$ python3 -q
>>> import numpy as np
>>> from numpy import linalg as LA
>>> np.set_printoptions(precision=2, suppress=True, linewidth=200)
>>> rnd = lambda a: np.round(a, 2) + 0
>>> A = np.array([[1, 1, -1, -1, -1, -1, 1, 1],
...     [1, -1, -1, 1, -1, 1, 1, -1],
...     [1, 1, 1, 1, -1, -1, -1, -1],
...     [1, 1, -1, -1, 1, 1, -1, -1]])
>>> other = np.array([[1, 1], [1, -2], [2, 0], [-2, 2], [0, -1], [1, 0], [0, 2], [-1, 1]])
>>> np.einsum("ij,ij->i", A, A)
array([8, 8, 8, 8])
>>> other.T @ A.T
array([[ 0, -2,  2,  4],
       [ 1,  7, -1, -7]])
>>> np.einsum("ik,kj->ji", A, other)
array([[ 0, -2,  2,  4],
       [ 1,  7, -1, -7]])
>>> LA.matrix_rank(np.vstack([A, other.T]))
np.int64(6)
>>> arr = np.loadtxt("data.csv", delimiter=",")
>>> arr
array([[  3.,  -1.,  -1.,   0.,  -1.,   1.],
       [  5.,   2.,  -3.,   3.,   2.,   1.],
       [  3.,   5.,  -4.,   5.,   2.,  -2.],
       [  4.,   6.,  -7.,   6.,   3.,  -4.],
       [  5.,   5.,  -8.,   3.,   4.,  -7.],
       [  7.,   2., -10.,   6.,   6., -10.],
       [  5.,   0., -11.,   3.,   4.,  -8.],
       [  4.,   3., -12.,   6.,   1.,  -6.],
       [  3.,   3., -12.,   8.,  -2.,  -9.],
       [  5.,   5., -13.,  11.,  -2.,  -8.],
       [  5.,   7., -12.,  13.,   0.,  -5.],
       [  6.,   5., -14.,  13.,  -3.,  -8.],
       [  4.,   3., -12.,  15.,  -4.,  -7.],
       [  6.,   4.,  -9.,  17.,  -5.,  -6.],
       [  8.,   2.,  -7.,  17.,  -2.,  -7.],
       [ 11.,   2.,  -6.,  17.,  -3., -10.],
       [  9.,   5.,  -5.,  18.,   0., -12.],
       [ 10.,   8.,  -4.,  19.,  -1., -15.],
       [ 13.,   6.,  -7.,  22.,   0., -15.],
       [ 14.,   6.,  -8.,  25.,   1., -18.],
       [ 17.,   3.,  -6.,  22.,  -1., -17.],
       [ 20.,   1.,  -7.,  23.,  -2., -19.],
       [ 23.,   0.,  -8.,  26.,   1., -20.],
       [ 26.,   1.,  -9.,  28.,  -2., -19.],
       [ 27.,  -2., -12.,  31.,  -1., -16.],
       [ 26.,  -4., -13.,  30.,   2., -17.],
       [ 28.,  -6., -10.,  29.,   2., -16.],
       [ 25.,  -8., -11.,  29.,  -1., -15.],
       [ 26.,  -5., -12.,  32.,   0., -14.],
       [ 24.,  -8., -14.,  31.,   3., -13.],
       [ 25., -10., -11.,  32.,   6., -11.],
       [ 22., -12., -13.,  33.,   5., -12.],
       [ 23., -15., -10.,  32.,   7., -10.]])
>>> idx = arr[:, 3] > np.median(arr[:, 3])
>>> f = arr[idx].mean(axis=0) - arr[~idx].mean(axis=0)
>>> idx.astype(int)
array([0, 0, 0, 0, 0, 0, 0, 0, 0, 0, 0, 0, 0, 0, 0, 0, 0, 1, 1, 1, 1, 1, 1, 1, 1, 1, 1, 1, 1, 1, 1, 1, 1])
>>> np.argsort(-np.abs(f).round(6), kind="stable")
array([3, 0, 5, 1, 4, 2])
>>> ((arr - arr.mean(axis=0)) @ f > 0).astype(int)
array([0, 0, 0, 0, 0, 0, 0, 0, 0, 0, 0, 0, 0, 0, 0, 0, 0, 0, 1, 1, 1, 1, 1, 1, 1, 1, 1, 1, 1, 1, 1, 1, 1])
